% ipython --no-banner

In [1]: import numpy as np

In [2]: np.set_printoptions(precision=3, suppress=True, linewidth=120, legacy="1.25")

In [3]: def tidy(a):
   ...:     return np.round(a, 3) + 0
   ...: 

In [4]: cent = np.array([[1, 1, 2, 3, 1, 1, 1, 3, 0, 0, 2],
   ...:     [3, 1, 0, 0, 0, 0, 2, 3, 1, 0, 3],
   ...:     [1, 3, 1, 3, 0, 3, 0, 2, 2, 0, 0]])

In [5]: E = np.repeat(cent, 24 // 3, axis=0)

In [6]: rng = np.random.default_rng(5296)

In [7]: E = E + 0.02 * rng.normal(size=E.shape)

In [8]: tidy(E)
Out[8]: 
array([[ 1.03 ,  0.987,  1.987,  3.02 ,  1.02 ,  1.02 ,  0.99 ,  2.981,  0.036,  0.016,  1.965],
       [ 0.992,  1.062,  2.   ,  2.995,  0.992,  0.997,  1.014,  2.985, -0.002,  0.028,  1.976],
       [ 0.987,  0.982,  2.006,  3.   ,  0.978,  0.993,  1.004,  2.998,  0.007,  0.02 ,  1.99 ],
       [ 0.982,  1.009,  2.023,  3.006,  1.008,  1.019,  1.008,  3.038, -0.002, -0.001,  2.   ],
       [ 1.019,  0.993,  2.034,  2.981,  0.976,  0.995,  0.993,  3.008, -0.024,  0.02 ,  2.004],
       [ 1.014,  1.006,  1.989,  2.994,  1.002,  0.998,  0.954,  3.031,  0.014, -0.031,  1.964],
       [ 1.018,  0.999,  2.019,  3.019,  0.98 ,  1.006,  0.986,  2.964, -0.002, -0.016,  2.029],
       [ 0.966,  1.001,  2.006,  3.013,  1.01 ,  0.977,  1.011,  2.99 ,  0.006,  0.008,  1.97 ],
       [ 2.984,  1.013, -0.006, -0.001,  0.017, -0.03 ,  1.979,  3.003,  0.996, -0.013,  2.993],
       [ 3.009,  1.017,  0.01 ,  0.026, -0.043,  0.009,  1.966,  2.986,  0.971, -0.002,  3.008],
       [ 2.991,  1.012, -0.007,  0.005, -0.012,  0.012,  1.986,  3.02 ,  0.993,  0.002,  3.021],
       [ 2.975,  0.981,  0.001, -0.003,  0.017, -0.014,  1.995,  3.006,  1.016,  0.031,  2.98 ],
       [ 2.98 ,  1.002,  0.012, -0.029,  0.008,  0.045,  2.007,  2.986,  0.957,  0.002,  3.   ],
       [ 3.017,  1.009, -0.025, -0.01 ,  0.008,  0.   ,  2.009,  3.   ,  1.033,  0.01 ,  3.005],
       [ 2.992,  0.988, -0.036,  0.026,  0.009,  0.   ,  2.007,  3.005,  0.992,  0.021,  3.006],
       [ 2.944,  0.978, -0.019, -0.014,  0.012,  0.037,  2.017,  3.031,  1.002, -0.002,  2.979],
       [ 0.997,  2.959,  0.996,  3.006,  0.031,  2.984,  0.016,  1.997,  1.973,  0.015,  0.001],
       [ 1.024,  2.954,  1.004,  3.02 , -0.003,  2.963,  0.027,  2.004,  2.008,  0.001,  0.009],
       [ 1.032,  2.957,  1.032,  2.988,  0.029,  3.03 , -0.052,  1.968,  1.989, -0.014, -0.007],
       [ 1.027,  3.012,  1.01 ,  2.973, -0.007,  3.017,  0.011,  1.989,  1.975,  0.014,  0.037],
       [ 0.99 ,  2.993,  1.009,  2.995, -0.001,  3.009,  0.043,  2.005,  2.008,  0.037,  0.035],
       [ 0.995,  3.032,  0.976,  2.999,  0.002,  3.016,  0.028,  1.992,  1.966, -0.027,  0.002],
       [ 0.973,  3.022,  0.961,  3.006,  0.014,  2.951, -0.011,  2.01 ,  2.001, -0.003,  0.006],
       [ 1.013,  2.973,  1.015,  2.965,  0.019,  3.013,  0.021,  2.029,  2.011, -0.029,  0.   ]])

In [9]: cen = (E - E.mean(axis=0)) / E.std(axis=0)

In [10]: np.argwhere(np.abs(cen) > 2)
Out[10]: array([], shape=(0, 2), dtype=int64)

In [11]: beta = np.linalg.lstsq(np.delete(cen, 7, axis=1), cen[:, 7])[0]

In [12]: np.abs(beta).argmax()
Out[12]: 0
